$ python -q
>>> import numpy as np
>>> import numpy.linalg as la
>>> np.set_printoptions(precision=1, suppress=True, linewidth=160, sign=" ")
>>> X = np.array([[1, 0, 0, 0], [3, 1, 0, 0], [2, -1, 1, 0], [0, 3, -2, 1]])
>>> print(X)
[[ 1  0  0  0]
 [ 3  1  0  0]
 [ 2 -1  1  0]
 [ 0  3 -2  1]]
>>> Q = X.astype(float).copy()
>>> for j in range(4):
...     Q[:, j] -= Q[:, :j] @ (Q[:, :j].T @ Q[:, j])
...     Q[:, j] /= la.norm(Q[:, j])
... 
>>> print(np.round(Q.T @ X, 1) + 0)
[[ 3.7  0.3  0.5  0. ]
 [ 0.   3.3 -2.2  0.9]
 [ 0.   0.   0.2 -0.2]
 [ 0.   0.   0.   0.4]]
>>> Uu, sig, vt = la.svd(X, full_matrices=False)
>>> print(np.cumsum(sig ** 2) / np.sum(sig ** 2))
[ 0.5  1.   1.   1. ]
>>> print((sig > 1e-8).sum())
4
>>> print(np.round(vt @ vt.T, 1) + 0)
[[ 1.  0.  0.  0.]
 [ 0.  1.  0.  0.]
 [ 0.  0.  1.  0.]
 [ 0.  0.  0.  1.]]
>>> print(round(np.sqrt((sig ** 2).sum()), 1), round(float(la.norm(X)), 1))
5.6 5.6
>>> u, v = X[0], X[1]
>>> print(u @ u)
1
>>> p = (u @ v) / (u @ u) * u
>>> print(np.outer(u, v))
[[ 3  1  0  0]
 [ 0  0  0  0]
 [ 0  0  0  0]
 [ 0  0  0  0]]
>>> print(v - p)
[ 0.  1.  0.  0.]
>>> vec = np.array([-4, 2, -1, 1])
>>> target = X @ vec
>>> b, lr = np.zeros(4), 1 / la.norm(X, 2) ** 2
>>> for i in range(20):
...     b -= lr * X.T @ (X @ b - target)
...     if i % 5 == 0: print(i, round(la.norm(X @ b - target), 1))
... 
0 1.8
5 0.2
10 0.2
15 0.2
>>> print(b)
[-3.9  1.6 -1.8  0.6]
>>> M = np.load("sample4.npy")
>>> print(M)
[[ 6.3  7.   6. ]
 [ 2.   4.3 -7. ]
 [ 6.   7.   6.3]]
>>> Uu, sig, vt = la.svd(M)
>>> print(sig)
[ 15.8   8.5   0.2]
>>> M2 = Uu[:, :2] @ np.diag(sig[:2]) @ vt[:2]
>>> print(round(la.norm(M - M2) / la.norm(M), 1))
0.0
>>> print(la.matrix_rank(M, rtol=0.05))
2
>>> print((M + M.T) / 2)
[[ 6.3  4.5  6. ]
 [ 4.5  4.3  0. ]
 [ 6.   0.   6.3]]
>>> print(la.matrix_power(M, 4))
[[ 8010.7 11594.4 -4131.9]
 [-7095.3 -9372.  -1186.5]
 [ 8010.7 11594.4 -4131.9]]
>>> print(np.sort(np.abs(la.eigvals(M))))
[ 0.3  9.4  9.4]
>>> print(M @ M)
[[ 89.7 116.2  26.6]
 [-20.8 -16.5 -62.2]
 [ 89.6 116.2  26.7]]
>>> print(round(la.det(M), 1))
26.4
>>> print(np.allclose(M, M.T))
False
>>> print((M - M.T) / 2)
[[ 0.   2.5  0. ]
 [-2.5  0.  -7. ]
 [ 0.   7.   0. ]]
>>> print(np.allclose(M @ M.T, M.T @ M))
False
>>> u = np.array([2, 0, 1])
>>> print(np.cross(M[2, :3], M[1, :3]))
[-76.1  54.6  11.8]
>>> print(np.correlate(M[2], M[1], "full"))
[-42.  -23.2  -2.   41.1  12.6]
>>> print(np.array([np.convolve(row, u, "same") for row in M]))
[[ 14.   18.3   7. ]
 [  8.6 -12.    4.3]
 [ 14.   18.6   7. ]]
>>> rng = np.random.default_rng(49)
>>> arr = rng.normal(size=(18, 5))
>>> arr = 10 * arr / la.norm(arr, axis=1, keepdims=True)
>>> print(arr)
[[ 2.7  6.4  1.1 -7.1  0.6]
 [ 0.4 -2.3 -6.3 -0.3 -7.4]
 [-0.6 -0.1  8.6  3.9  3.2]
 [ 4.3 -2.  -2.4 -4.7  7. ]
 [ 6.4 -1.5 -0.4  3.3  6.7]
 [ 4.8  7.   2.3  2.5  4. ]
 [-4.9  5.8  1.   6.4 -0.2]
 [ 0.5 -3.5  7.2  4.3  4.2]
 [-3.2  0.1  5.3  6.8  3.9]
 [-2.7  5.8  7.  -3.2 -0.3]
 [ 2.8  6.1  0.8 -7.3 -1.2]
 [ 7.3 -1.4 -3.1 -5.  -3.3]
 [-1.1  1.6 -5.5 -5.5 -5.9]
 [ 1.9 -0.1 -4.5  6.2  6.1]
 [ 3.5  1.  -7.6  4.   3.6]
 [-1.7 -4.3  4.1  0.1  7.9]
 [-9.3 -2.3 -1.5 -1.5 -2. ]
 [-0.9 -2.2 -9.6  0.3  1.4]]
>>> d = la.norm(arr[:, None] - arr[None], axis=-1)
>>> print(la.norm(arr, axis=1))
[ 10.  10.  10.  10.  10.  10.  10.  10.  10.  10.  10.  10.  10.  10.  10.  10.  10.  10.]
>>> print(d[14].round(6).argsort(kind="stable")[:4])
[ 14  13  17   4]
>>> print(np.unravel_index(d.round(6).argmax(), d.shape))
(np.int64(7), np.int64(12))
>>> print(d[14])
[ 15.4  12.7  16.8  11.1   8.7  11.7  13.7  15.7  14.8  18.5  15.7  12.9  14.4   4.9   0.   15.   16.5   7.2]
>>> print(la.matrix_rank(d ** 2))
6
>>> print((d + 1e9 * np.eye(18)).round(6).argmin(axis=1))
[ 10  12   7   4  13   4   8   2   2   0   0  12   1  14  13   7  12  14]
>>> m1 = np.load("case7.npy")
>>> print(m1.round(1) + 0)
[[ 0.   0.   0.1  0.   0.   0.1]
 [ 0.   0.   0.1  0.1  0.   0.1]
 [ 0.1  0.1  0.3  0.3 -0.1  0.4]
 [ 0.   0.1  0.3  0.2 -0.1  0.3]
 [ 0.   0.  -0.1 -0.1  0.  -0.1]
 [ 0.1  0.1  0.4  0.3 -0.1  0.4]]
>>> Uu, sig, vt = la.svd(m1)
>>> print(sig.round(1) + 0)
[ 1.  0.  0.  0.  0.  0.]
>>> print(np.argmax(sig[:-1] / (sig[1:] + 1e-6)) + 1)
1
>>> M2 = Uu[:, :1] @ np.diag(sig[:1]) @ vt[:1]
>>> print(np.round(la.norm(m1 - M2, 2), 1), round(sig[1], 1))
0.0 0.0
>>> print(round(float(np.abs(m1 - M2).max()), 1))
0.0
>>> print(M2.round(1) + 0)
[[ 0.   0.   0.1  0.   0.   0.1]
 [ 0.   0.   0.1  0.1  0.   0.1]
 [ 0.1  0.1  0.3  0.3 -0.1  0.4]
 [ 0.   0.   0.3  0.2 -0.1  0.3]
 [ 0.   0.  -0.1 -0.1  0.  -0.1]
 [ 0.1  0.1  0.4  0.3 -0.1  0.4]]
>>> print(np.round(la.norm(m1 - M2) / la.norm(m1), 1))
0.0
>>> w, V = la.eigh(m1)
>>> vec = np.array([1, 3, 0, 3, 0, 2])
>>> print(round(vec @ m1 @ vec / (vec @ vec), 1), round(w[0], 1), w[-1])
0.4 -0.0 1.0
>>> print(np.round(V * np.maximum(w, 0) @ V.T, 1) + 0)
[[ 0.   0.   0.1  0.   0.   0.1]
 [ 0.   0.   0.1  0.   0.   0.1]
 [ 0.1  0.1  0.3  0.3 -0.1  0.4]
 [ 0.   0.   0.3  0.2 -0.1  0.3]
 [ 0.   0.  -0.1 -0.1  0.  -0.1]
 [ 0.1  0.1  0.4  0.3 -0.1  0.4]]
>>> print(np.round(V * np.abs(w) @ V.T, 1) + 0)
[[ 0.   0.   0.1  0.   0.   0.1]
 [ 0.   0.   0.1  0.   0.   0.1]
 [ 0.1  0.1  0.3  0.3 -0.1  0.4]
 [ 0.   0.   0.3  0.2 -0.1  0.3]
 [ 0.   0.  -0.1 -0.1  0.  -0.1]
 [ 0.1  0.1  0.4  0.3 -0.1  0.4]]
>>> print(np.round(la.eigvalsh(m1[1:, 1:]), 1) + 0)
[ 0.  0.  0.  0.  1.]
>>> print((np.sign(V[:, -1].round(6)) == np.sign(V[0, -1].round(6))).astype(int))
[ 1  1  1  1  0  1]
>>> rank = la.matrix_rank(m1)
>>> print(rank)
1
>>> N = la.svd(m1)[2][rank:].T
>>> print(N.shape)
(6, 5)
>>> print(la.matrix_rank(m1.T @ m1), la.matrix_rank(m1 @ m1.T))
1 1
>>> print(np.allclose(m1 @ N, 0))
True
>>> print([int(la.matrix_rank(np.delete(m1, i, axis=0))) for i in range(6)])
[1, 1, 1, 1, 1, 1]
>>> print([int(la.matrix_rank(m1[:i])) for i in range(1, len(m1) + 1)])
[1, 1, 1, 1, 1, 1]
>>> M2 = np.array([[2, 0, -1],
...     [0, -2, 0],
...     [0, -3, 2],
...     [-3, 1, 0],
...     [-3, -1, 3],
...     [-1, -1, 0]])
>>> print(np.einsum("ik,kj->ji", m1, M2))
[[-0.2 -0.2 -0.8 -0.7  0.2 -1. ]
 [-0.2 -0.2 -1.1 -0.9  0.2 -1.3]
 [ 0.1  0.1  0.4  0.3 -0.1  0.5]]
>>> print(la.matrix_rank(m1 @ M2))
1
>>> print(np.vstack([m1, M2.T]).shape)
(9, 6)
>>> print(m1 @ M2)
[[-0.2 -0.2  0.1]
 [-0.2 -0.2  0.1]
 [-0.8 -1.1  0.4]
 [-0.7 -0.9  0.3]
 [ 0.2  0.2 -0.1]
 [-1.  -1.3  0.5]]
>>> print(np.einsum("ij->j", m1))
[ 0.2  0.2  1.   0.8 -0.2  1.2]
